>>> import numpy as np
>>> np.set_printoptions(suppress=True, linewidth=200)
>>> A = -2 * np.eye(10) + np.eye(10, k=1)
>>> A
array([[-2.,  1.,  0.,  0.,  0.,  0.,  0.,  0.,  0.,  0.],
       [ 0., -2.,  1.,  0.,  0.,  0.,  0.,  0.,  0.,  0.],
       [ 0.,  0., -2.,  1.,  0.,  0.,  0.,  0.,  0.,  0.],
       [ 0.,  0.,  0., -2.,  1.,  0.,  0.,  0.,  0.,  0.],
       [ 0.,  0.,  0.,  0., -2.,  1.,  0.,  0.,  0.,  0.],
       [ 0.,  0.,  0.,  0.,  0., -2.,  1.,  0.,  0.,  0.],
       [ 0.,  0.,  0.,  0.,  0.,  0., -2.,  1.,  0.,  0.],
       [ 0.,  0.,  0.,  0.,  0.,  0.,  0., -2.,  1.,  0.],
       [ 0.,  0.,  0.,  0.,  0.,  0.,  0.,  0., -2.,  1.],
       [ 0.,  0.,  0.,  0.,  0.,  0.,  0.,  0.,  0., -2.]])
>>> x = np.array([0, 5, 1, 2, 5, 1, 4, 1, 4, 2])
>>> target = A @ x
>>> target
array([ 5., -9.,  0.,  1., -9.,  2., -7.,  2., -6., -4.])
>>> np.round(np.linalg.solve(A, A[:, 1]), 4)
array([-0.,  1., -0., -0., -0., -0., -0., -0., -0., -0.])
>>> np.round(np.linalg.solve(A, target), 4)
array([-0.,  5.,  1.,  2.,  5.,  1.,  4.,  1.,  4.,  2.])
>>> np.round(np.linalg.solve(A, 5 * target), 4)
array([-0., 25.,  5., 10., 25.,  5., 20.,  5., 20., 10.])
>>> K = np.load("arr.npy")
>>> K.round(4)
array([[ -8.5023,   0.395 ,  -5.6458,  -6.154 ,  -8.5024,  -2.2402,   1.589 ,  -2.0396,  -1.1139,  -7.1369],
       [ -0.9397,   2.8823,   2.7953,   1.3925,   0.3068,   2.0201,  -0.1747,   6.4462,   0.4594,   3.4646],
       [ -6.0096,  -2.6307,  -3.1671,  -2.6489,  -9.3899,  -6.3065,  -0.1977,  -3.5054,  -3.0084,  -9.1698],
       [ -1.5737,   1.7676,   0.7985,   0.0383,  -3.0938,  -1.1   ,  -0.875 ,   4.8973,  -2.4459,   0.4919],
       [ -1.1569,   0.3553,   4.0763,   4.6526,   1.1575,  -0.9879,   2.2556,   0.0088,   6.102 ,  -2.3561],
       [ -5.6975,  -0.1153,  -1.0113,  -3.4191,  -5.5026,   0.9788,  -1.5168,   3.0814,  -3.3169,  -0.6147],
       [  3.1467,   5.9044,   3.3119,   6.1443,   3.7446,  -2.7627,   4.5288,   3.7489,   7.1639,  -0.3497],
       [ -2.1833,   1.9509,   2.1725,   0.6575,  -0.6736,   1.8216,  -0.1053,   4.9531,   0.5798,   2.0532],
       [  2.0623,   7.3162,   4.5711,   5.5965,   7.0233,   2.7997,   5.0757,   6.0152,   9.9225,   3.9259],
       [ -0.0364,   4.0662,   4.3172,   3.6061,   3.7153,   3.1309,   2.0126,   5.7497,   5.3574,   3.7777],
       [ -5.113 ,   0.0239,  -0.2302,  -1.7993,  -4.0388,   0.4757,  -0.14  ,   1.6415,  -0.4188,  -1.7133],
       [ -2.0841,   1.3785,   3.5285,   0.7501,  -0.1073,   3.7696,  -1.619 ,   6.8292,  -0.7627,   4.6466],
       [ -4.8705,  -3.1262,  -1.9499,   0.2995,  -7.8008,  -8.4551,   1.7826,  -6.6478,   1.1049, -12.1114],
       [ -0.7909,   3.4569,   1.0425,   0.2576,  -1.5671,   0.0752,  -0.3073,   6.5769,  -1.5999,   2.3231],
       [ -4.9276,  -2.9712,   3.6407,   0.1359,  -2.6617,   3.102 ,  -2.759 ,   2.6391,  -1.2238,   1.1592],
       [ -3.545 ,   2.4111,   0.5443,  -0.2993,  -1.077 ,   1.3438,   1.6685,   2.7308,   2.7367,  -0.3134],
       [ -6.7304,  -3.8315,   0.0446,  -2.7711,  -7.257 ,  -0.2408,  -3.0582,   0.4127,  -4.4421,  -2.8714],
       [ -2.5182,  -1.7851,   1.3069,   0.5685,  -5.3231,  -3.2217,  -2.1421,   1.8008,  -3.6827,  -2.6004],
       [ -5.7694,  -2.9888,  -1.8136,   0.0857,  -6.8675,  -6.9323,   2.5202,  -7.163 ,   2.9814, -11.882 ],
       [ -1.0398,   5.404 ,   5.3431,   1.6855,   5.6688,   9.4445,   0.3932,  10.7468,   4.0511,  10.4045],
       [ -2.1378,  -2.2313,   2.151 ,   2.0385,  -4.3675,  -3.83  ,  -1.2788,   0.2714,  -1.5179,  -3.792 ],
       [  1.6812,   8.1267,   8.2303,   5.5855,  11.5435,  11.3207,   3.2365,  11.6848,  10.5535,  12.6658],
       [ -2.7062,  -2.7283,   4.9348,   3.4322,  -0.9218,   0.4151,  -0.9915,   0.6647,   2.0528,  -1.0619],
       [  0.968 ,   6.9045,   2.0847,   2.8396,   3.3877,   1.2663,   3.6376,   6.4053,   5.4666,   2.9423],
       [ -1.2825,   1.2881,   4.8654,   2.2131,   1.2992,   4.0883,  -1.3819,   6.8356,   0.5884,   5.1468],
       [  2.6013,   1.0076,   8.8593,   8.5046,   5.4939,   1.6204,   0.6045,   4.7096,   6.1166,   3.6429],
       [ -9.4473,  -3.3032,  -2.7506,  -5.4056,  -8.5904,   0.0484,  -1.3542,  -1.8563,  -2.8968,  -5.3001],
       [  0.5795,   0.3848,   5.7687,   5.0964,   1.4611,   0.2463,  -0.4483,   4.1831,   2.1945,   1.8406],
       [ -0.2789,   1.9438,   3.5246,   4.2791,   1.3567,  -1.0073,   2.3167,   1.8122,   5.2183,  -1.1143],
       [ -3.5006,   1.0853,   1.1782,   1.4001,  -0.8152,  -0.4578,   2.7665,  -0.4617,   5.2699,  -3.321 ],
       [ -1.9493,   1.3959,   4.2969,   3.5637,   2.4516,   2.3753,   2.1202,   2.0643,   6.4819,   0.6117],
       [  3.2726,   8.7578,   4.7495,   3.8717,   6.473 ,   5.1125,   1.8742,  12.3662,   3.8932,   9.8146],
       [ -4.1694,  -1.3147,  -1.705 ,   0.3249,  -6.2008,  -6.8802,   2.2354,  -4.6059,   1.7916,  -9.8428],
       [ -5.7889,  -2.4918,   1.7526,  -0.6655,  -3.6195,   1.4678,  -1.1136,   0.367 ,   0.1982,  -1.768 ],
       [ -1.2012,   6.1294,  -1.456 ,   0.0612,  -0.6441,  -1.6426,   4.0077,   3.5058,   3.6581,  -1.4276],
       [ -1.9988,   1.3144,   0.966 ,   1.0547,  -2.3475,  -1.8095,   0.7648,   2.1527,   0.8038,  -1.8721],
       [ -4.6667,   0.9962,   1.2201,  -0.6054,  -1.2298,   2.7085,   0.8523,   2.3491,   2.545 ,   0.1082],
       [ -3.2072,   4.4132,  -1.6112,  -0.8767,  -1.5228,  -0.7253,   3.6654,   1.8261,   3.9069,  -2.4204],
       [ -1.6979,  -0.1218,   2.8691,   1.3729,  -2.2626,  -0.0585,  -1.7587,   4.3445,  -1.8596,   1.0422],
       [ -6.4274,  -2.3049,  -3.2861,  -4.6941, -10.1941,  -3.7555,  -2.6128,   0.349 ,  -7.1447,  -5.2129],
       [ -2.5795,  -2.7467,   5.9981,   4.2868,   0.4993,   1.5424,  -0.6416,   0.6561,   3.6652,  -0.3349],
       [ -4.139 ,  -0.7521,  -2.0768,  -1.4389,  -7.1786,  -5.3279,   0.1244,  -1.0529,  -2.2896,  -6.5789],
       [  1.0151,   3.8259,   2.9394,   2.414 ,   0.4302,   0.2755,  -0.2465,   7.5437,  -0.4995,   3.6798],
       [ -3.3689,  -4.0924,   6.8696,   2.3382,  -0.8503,   4.6775,  -4.5858,   4.6938,  -1.971 ,   4.2669],
       [ -5.9687,   1.7237,  -5.5482,  -5.207 ,  -8.5703,  -4.197 ,   1.0489,   0.1114,  -3.2283,  -6.1978],
       [ -2.0677,  -1.2895,   3.3659,   3.4709,  -1.2987,  -1.961 ,   0.7103,  -0.4611,   3.1427,  -3.2974],
       [ -1.2113,   0.0244,   8.0144,   3.1782,   3.3547,   8.0862,  -3.4532,   9.3448,   0.0769,   9.5279],
       [ -6.5511,  -1.1473,  -0.1285,  -1.8716,  -3.9917,   1.0186,   0.4517,  -0.5184,   1.4376,  -3.1539]])
>>> basis = K[[46, 32]].astype(float)
>>> for _ in range(6):
...     idx = np.linalg.norm(K[:, None] - basis, axis=-1).argmin(axis=1)
...     basis = np.array([K[idx == j].mean(axis=0) for j in range(2)])
... 
>>> idx
array([1, 0, 1, 1, 0, 1, 0, 0, 0, 0, 1, 0, 1, 0, 1, 1, 1, 1, 1, 0, 1, 0, 1, 0, 0, 0, 1, 0, 0, 1, 0, 0, 1, 1, 1, 1, 1, 1, 1, 1, 0, 1, 0, 0, 1, 1, 0, 1])
>>> np.round(basis[1] - basis[0], 4)
array([-4.3088, -3.3859, -4.9179, -4.3452, -7.3143, -4.5678, -0.5561, -5.696 , -3.7367, -7.5726])
>>> np.abs(basis[1] - basis[0]).argmax()
np.int64(9)
